% python3 -q
>>> import numpy as np
>>> np.set_printoptions(suppress=True, linewidth=140)
>>> tidy = lambda a: np.round(a, 2) + 0
>>> data = np.load("data.npy")
>>> print(data)
[[ 2 -1  3  2  1 -1  3 -1 -3  3]
 [ 1  0  1  2  1 -1  1  2  1 -2]
 [-1 -2  2  2  1  2 -1  0  3 -1]
 [-3  3  0  2  3  3  2  0  3 -2]
 [ 0 -1  1 -2 -1  1  1 -5 -5  7]]
>>> left, sv, vt = np.linalg.svd(data)
>>> evecs = vt[:(sv > 1e-8).sum()]
>>> rng = np.random.default_rng(351252)
>>> x = data[2] + -3 * data[3] + rng.integers(2) * np.eye(10)[1]
>>> print(x)
[  8. -10.   2.  -4.  -8.  -7.  -7.   0.  -6.   5.]
>>> print(tidy(np.linalg.norm(x - evecs.T @ evecs @ x)))
0.66
>>> print(tidy(np.diag(evecs.T @ evecs)))
[0.32 0.56 0.4  0.37 0.23 0.4  0.47 0.33 0.45 0.46]
>>> print(np.linalg.matrix_rank(np.vstack([data, x])))
5
>>> print(np.linalg.cond(data) > 100)
True
>>> print(tidy(np.linalg.norm(data, 2) / np.linalg.norm(data)))
0.78
>>> M = np.loadtxt("run3.csv", delimiter=",")
>>> print(tidy(M))
[[ 0.93  0.02 -0.11  0.07  0.19 -0.12]
 [ 0.02  0.99  0.04 -0.02 -0.06  0.04]
 [-0.11  0.04  0.83  0.11  0.28 -0.18]
 [ 0.07 -0.02  0.11  0.93 -0.19  0.12]
 [ 0.19 -0.06  0.28 -0.19  0.52  0.31]
 [-0.12  0.04 -0.18  0.12  0.31  0.8 ]]
>>> w, evecs = np.linalg.eigvalsh(M)
Traceback (most recent call last):
  File "<python-input-17>", line 1, in <module>
    w, evecs = np.linalg.eigvalsh(M)
    ^^^^^^^^
ValueError: too many values to unpack (expected 2)
>>> w, evecs = np.linalg.eigh(M)
>>> print(tidy(np.linalg.eigvalsh(M + 4 * np.eye(6))))
[4. 5. 5. 5. 5. 5.]
>>> print(tidy(evecs @ np.diag(w) @ evecs.T))
[[ 0.93  0.02 -0.11  0.07  0.19 -0.12]
 [ 0.02  0.99  0.04 -0.02 -0.06  0.04]
 [-0.11  0.04  0.83  0.11  0.28 -0.18]
 [ 0.07 -0.02  0.11  0.93 -0.19  0.12]
 [ 0.19 -0.06  0.28 -0.19  0.52  0.31]
 [-0.12  0.04 -0.18  0.12  0.31  0.8 ]]
>>> print((w > 1e-8).sum(), (w < -1e-8).sum())
5 0
>>> print(tidy(np.linalg.eigvalsh(M @ M)))
[0. 1. 1. 1. 1. 1.]
>>> x = np.array([2, -5, -4, 3, 1, -1])
>>> print(tidy((x - M @ x) @ (M @ x)))
0.0
>>> print(tidy(np.eye(6) - M))
[[ 0.07 -0.02  0.11 -0.07 -0.19  0.12]
 [-0.02  0.01 -0.04  0.02  0.06 -0.04]
 [ 0.11 -0.04  0.17 -0.11 -0.28  0.18]
 [-0.07  0.02 -0.11  0.07  0.19 -0.12]
 [-0.19  0.06 -0.28  0.19  0.48 -0.31]
 [ 0.12 -0.04  0.18 -0.12 -0.31  0.2 ]]
>>> print(tidy(M @ x))
[ 2.71 -5.23 -2.94  2.31 -0.8   0.15]
>>> print(tidy(M @ M @ x))
[ 2.71 -5.23 -2.94  2.31 -0.8   0.15]
>>> print(tidy(np.trace(np.linalg.pinv(M) @ M)))
5.0
>>> print(np.argsort(-np.linalg.norm(M, axis=0).round(6), kind="stable")[:3])
[1 3 0]
>>> print(tidy(np.linalg.norm(M, 2) / np.linalg.norm(M)))
0.45
>>> print(np.linalg.matrix_rank(M, rtol=0.1))
5
>>> idx = rng.permutation(6)
>>> print(idx)
[1 3 4 2 5 0]
>>> B = M[idx][:, idx]
>>> print(tidy(np.linalg.det(B)), tidy(np.linalg.det(M[idx])))
0.0 0.0
>>> print(tidy(np.sort(np.abs(np.linalg.eigvals(B)))))
[0. 1. 1. 1. 1. 1.]
>>> print(tidy(np.diag(B)))
[0.99 0.93 0.52 0.83 0.8  0.93]
>>> mat = np.triu(rng.random((8, 8)) < 0.3, 1).astype(int)
>>> mat = mat + mat.T
>>> print(mat)
[[0 0 1 1 0 0 0 1]
 [0 0 0 0 0 1 0 0]
 [1 0 0 0 1 1 0 1]
 [1 0 0 0 1 1 1 0]
 [0 0 1 1 0 0 1 0]
 [0 1 1 1 0 0 1 0]
 [0 0 0 1 1 1 0 0]
 [1 0 1 0 0 0 0 0]]
>>> print(np.linalg.lstsq(mat[:-1].T, mat[-1])[2])
6
>>> print(tidy(mat @ np.linalg.pinv(mat) @ mat))
[[0. 0. 1. 1. 0. 0. 0. 1.]
 [0. 0. 0. 0. 0. 1. 0. 0.]
 [1. 0. 0. 0. 1. 1. 0. 1.]
 [1. 0. 0. 0. 1. 1. 1. 0.]
 [0. 0. 1. 1. 0. 0. 1. 0.]
 [0. 1. 1. 1. 0. 0. 1. 0.]
 [0. 0. 0. 1. 1. 1. 0. 0.]
 [1. 0. 1. 0. 0. 0. 0. 0.]]
>>> w, evecs = np.linalg.eigh(mat)
>>> print(np.unique(w.round(6) + 0, return_counts=True)[1])
[1 1 1 1 1 1 1 1]
>>> print(tidy(w))
[-2.6  -1.52 -0.82 -0.65  0.    0.74  1.55  3.3 ]
>>> print(tidy(np.linalg.svd(mat, compute_uv=False)))
[3.3  2.6  1.55 1.52 0.82 0.74 0.65 0.  ]
>>> print(tidy(w.sum()), np.trace(mat))
0.0 0
>>> print(tidy(evecs.T @ mat @ evecs))
[[-2.6   0.    0.    0.    0.    0.    0.    0.  ]
 [ 0.   -1.52  0.    0.    0.    0.    0.    0.  ]
 [ 0.    0.   -0.82  0.    0.    0.    0.    0.  ]
 [ 0.    0.    0.   -0.65  0.    0.    0.    0.  ]
 [ 0.    0.    0.    0.    0.    0.    0.    0.  ]
 [ 0.    0.    0.    0.    0.    0.74  0.    0.  ]
 [ 0.    0.    0.    0.    0.    0.    1.55  0.  ]
 [ 0.    0.    0.    0.    0.    0.    0.    3.3 ]]
>>> print((w > 1e-8).sum(), (w < -1e-8).sum())
3 4
>>> print(tidy(np.abs(evecs[:, -1])))
[0.33 0.13 0.41 0.45 0.38 0.41 0.38 0.22]
>>> print(tidy(evecs @ np.diag(w) @ evecs.T))
[[0. 0. 1. 1. 0. 0. 0. 1.]
 [0. 0. 0. 0. 0. 1. 0. 0.]
 [1. 0. 0. 0. 1. 1. 0. 1.]
 [1. 0. 0. 0. 1. 1. 1. 0.]
 [0. 0. 1. 1. 0. 0. 1. 0.]
 [0. 1. 1. 1. 0. 0. 1. 0.]
 [0. 0. 0. 1. 1. 1. 0. 0.]
 [1. 0. 1. 0. 0. 0. 0. 0.]]
>>> print(tidy(np.linalg.eigvalsh(mat @ mat)))
[ 0.    0.43  0.55  0.67  2.3   2.42  6.78 10.86]
>>> feats = np.loadtxt("x.csv", delimiter=",")
>>> print(feats)
[[-2.  3.  2. -3.  2. -3.  2.  2.  1.  3.]
 [-2.  3.  2. -3.  2. -3.  2.  2.  1.  3.]
 [-2. -2.  2. -1.  2.  1. -1. -2.  3.  3.]
 [-1.  2. -2.  3. -2.  0. -1. -3.  0.  1.]
 [-3. -3.  0. -1. -3. -2. -1. -2.  1.  0.]
 [-2.  1. -2. -3.  1. -1. -2. -3.  2. -1.]]
>>> r = np.linalg.matrix_rank(feats)
>>> print(r)
5
>>> null = np.linalg.svd(feats)[2][r:].T
>>> print(np.allclose(feats @ null, 0))
True
>>> print([int(np.linalg.matrix_rank(feats[:i])) for i in range(1, len(feats) + 1)])
[1, 1, 2, 3, 4, 5]
>>> print(np.linalg.matrix_rank(feats.T @ feats), np.linalg.matrix_rank(feats @ feats.T))
5 5
>>> print([int(np.linalg.matrix_rank(np.delete(feats, i, axis=0))) for i in range(6)])
[5, 5, 4, 4, 4, 4]
>>> J = np.loadtxt("mat.csv", delimiter=",")
>>> print(J)
[[ 2. -2. -2. -1.  0.  1. -1. -1.  1. -2.  0.]
 [-2.  2. -2. -2. -1.  0.  1. -1. -1.  1. -2.]
 [-2. -2.  2. -2. -2. -1.  0.  1. -1. -1.  1.]
 [-1. -2. -2.  2. -2. -2. -1.  0.  1. -1. -1.]
 [ 0. -1. -2. -2.  2. -2. -2. -1.  0.  1. -1.]
 [ 1.  0. -1. -2. -2.  2. -2. -2. -1.  0.  1.]
 [-1.  1.  0. -1. -2. -2.  2. -2. -2. -1.  0.]
 [-1. -1.  1.  0. -1. -2. -2.  2. -2. -2. -1.]
 [ 1. -1. -1.  1.  0. -1. -2. -2.  2. -2. -2.]
 [-2.  1. -1. -1.  1.  0. -1. -2. -2.  2. -2.]
 [ 0. -2.  1. -1. -1.  1.  0. -1. -2. -2.  2.]]
>>> r0 = np.array([2, 1])
>>> print(np.correlate(J[2], J[6], "full"))
[ 0.  2.  6.  6. -2.  2. 21.  4. -1.  1.  9. 13. -7. -4.  6.  2.  0. -3.  0.  2. -1.]
>>> K = np.load("dump.npy")
>>> print(K)
[[ -9.61  -1.9  -10.81   6.82   6.08   5.25  -1.76  -8.77]
 [ -2.89   0.01   1.82 -15.06   0.     3.45 -17.55   3.15]
 [-10.1    2.88  -0.28   5.46   5.53  10.23   0.69  -2.68]
 [  2.75   8.86   2.95   7.07  11.68  10.09  -2.66  -3.56]
 [ -1.15  -1.75  14.05 -10.65  -3.1   -6.12  -3.79   4.07]
 [ -3.2    6.42  -6.41   1.01  -3.75   0.11  -7.55  -3.11]
 [  7.09   2.87   5.4   -5.89   4.58  -5.78   3.     4.38]
 [  2.88  -0.38   1.26  -1.96  -6.03  -6.96  -1.28   6.57]
 [ -5.28   6.95  -3.95   2.18   6.43   8.28  -2.94   1.75]
 [ -6.72   3.47  -1.34  -1.23  -3.01   9.7    1.55   4.7 ]
 [  7.    -7.93   1.21   0.27   7.9   -7.21   5.9   -0.43]
 [ 14.14  -4.55  -4.1   -6.93  -4.32  -1.18 -22.73   9.14]
 [  5.95   6.77   2.84  -5.07  20.3    6.54   1.7   -9.57]
 [  5.57 -19.6    9.11   2.35  -4.34  -9.59 -18.15   1.4 ]
 [  0.87 -14.64   3.68   3.41  -8.73   0.02 -15.73  13.99]
 [  5.34 -26.07 -10.53   6.01  -4.08  -9.99  -7.99   1.39]
 [  0.57   0.65  -5.79  -4.24  -5.66 -11.72   8.98  -6.25]
 [  4.51   3.37  -7.57  -2.51  -3.14  -9.82   3.06  15.27]
 [  9.6  -15.26   4.25   4.68   5.86  -2.61   0.63 -10.69]
 [  5.51  11.18   9.47  -6.81  14.91   4.02   4.62   2.91]
 [  2.05  -0.93  -2.37   3.85  -9.61  21.4    5.02  -4.37]]
>>> w1 = np.array([[-3, 3, 3],
...     [-3, 2, 2],
...     [0, -3, -3],
...     [3, 1, 0],
...     [3, 2, 1],
...     [2, -3, -2],
...     [2, 1, 2],
...     [-3, -1, -2],
...     [1, 0, -1],
...     [0, -2, -3]])
>>> b = np.array([-1, -2, -3])
>>> hid = np.maximum(feats @ w1 + b, 0)
>>> print((hid > 0).astype(int))
[[0 0 0]
 [0 0 0]
 [1 0 0]
 [1 1 1]
 [1 0 0]
 [1 1 1]]
>>> cent = np.array([[-1, 2], [-2, -2], [1, 2]])
>>> print(w1 @ cent)
[[ 0 -6]
 [ 1 -6]
 [ 3  0]
 [-5  4]
 [-6  4]
 [ 2  6]
 [-2  6]
 [ 3 -8]
 [-2  0]
 [ 1 -2]]
>>> B = np.c_[K[:, :4] @ np.array([[2, -1, 1, 0], [2, 2, 0, 1], [2, -2, -2, -2], [1, -2, -1, 0]]), np.array([3, -2, 0, 3, 2, -2, 3, 1, 0, -1, 3, -1, -3, 3, 3, -3, 1, 0, -3, 2, -2])]
>>> print(tidy(B))
[[-37.82  13.79   5.19  19.72   3.  ]
 [-17.18  29.39   8.53  -3.63  -2.  ]
 [ -9.54   5.5  -15.     3.44   0.  ]
 [ 36.19  -5.07 -10.22   2.96   3.  ]
 [ 11.65  -9.15 -18.6  -29.85   2.  ]
 [ -5.37  26.84   8.61  19.24  -2.  ]
 [ 24.83  -0.37   2.18  -7.93   3.  ]
 [  5.56  -2.24   2.32  -2.9    1.  ]
 [ -2.38  22.72   0.44  14.85   0.  ]
 [-10.41  18.8   -2.81   6.15  -1.  ]
 [  0.83 -25.82   4.31 -10.35   3.  ]
 [  4.05  -1.18  29.27   3.65  -1.  ]
 [ 26.05  12.05   5.34   1.09  -3.  ]
 [ -7.49 -67.69 -15.   -37.82   3.  ]
 [-16.77 -44.33  -9.9  -22.     3.  ]
 [-56.51 -48.44  20.39  -5.01  -3.  ]
 [-13.38  20.79  16.39  12.23   1.  ]
 [ -1.89  22.39  22.16  18.51   0.  ]
 [  1.86 -57.98  -3.58 -23.76  -3.  ]
 [ 45.51  11.53  -6.62  -7.76   2.  ]
 [  1.35  -6.87   2.94   3.81  -2.  ]]
>>> print(np.linalg.matrix_rank(B))
5
>>> Xc = (K - K.mean(axis=0)) / K.std(axis=0)
>>> print(tidy(Xc.std(axis=0)))
[1. 1. 1. 1. 1. 1. 1. 1.]
>>> print(np.argwhere(np.abs(Xc) > 2))
[[ 1  3]
 [ 4  2]
 [11  0]
 [11  6]
 [12  4]
 [15  1]
 [17  7]
 [20  5]]
>>> b = np.linalg.lstsq(np.delete(Xc, 3, axis=1), Xc[:, 3])[0]
>>> print(np.abs(b).argmax())
1
>>> print(tidy(b))
[-0.15 -0.75 -0.33  0.2   0.42  0.3   0.01]
>>> W0 = np.loadtxt("arr.csv", delimiter=",")
>>> print(W0)
[[363. 223. 266. 185.]
 [223. 228. 188. 190.]
 [266. 188. 268. 146.]
 [185. 190. 146. 330.]]
>>> r0 = np.array([4, 6])
>>> print(np.convolve(W0[1], r0))
[ 892. 2250. 2120. 1888. 1140.]
>>> print(np.array([np.convolve(row, r0, "same") for row in W0]))
[[1452. 3070. 2402. 2336.]
 [ 892. 2250. 2120. 1888.]
 [1064. 2348. 2200. 2192.]
 [ 740. 1870. 1724. 2196.]]
>>> print(np.polyval(r0, W0[1]))
[898. 918. 758. 766.]
>>> x = np.array([-3, -1, -3, 1])
>>> rhs = W0 @ x
>>> b, lr = np.zeros(4), 1 / np.linalg.norm(W0, 2) ** 2
>>> for i in range(40):
...     b -= lr * W0.T @ (W0 @ b - rhs)
...     if i % 10 == 0: print(i, round(np.linalg.norm(W0 @ b - rhs), 2))
... 
0 565.73
10 358.64
20 227.54
30 144.64
>>> print(tidy(b))
[-2.9  -1.25 -2.57  0.67]
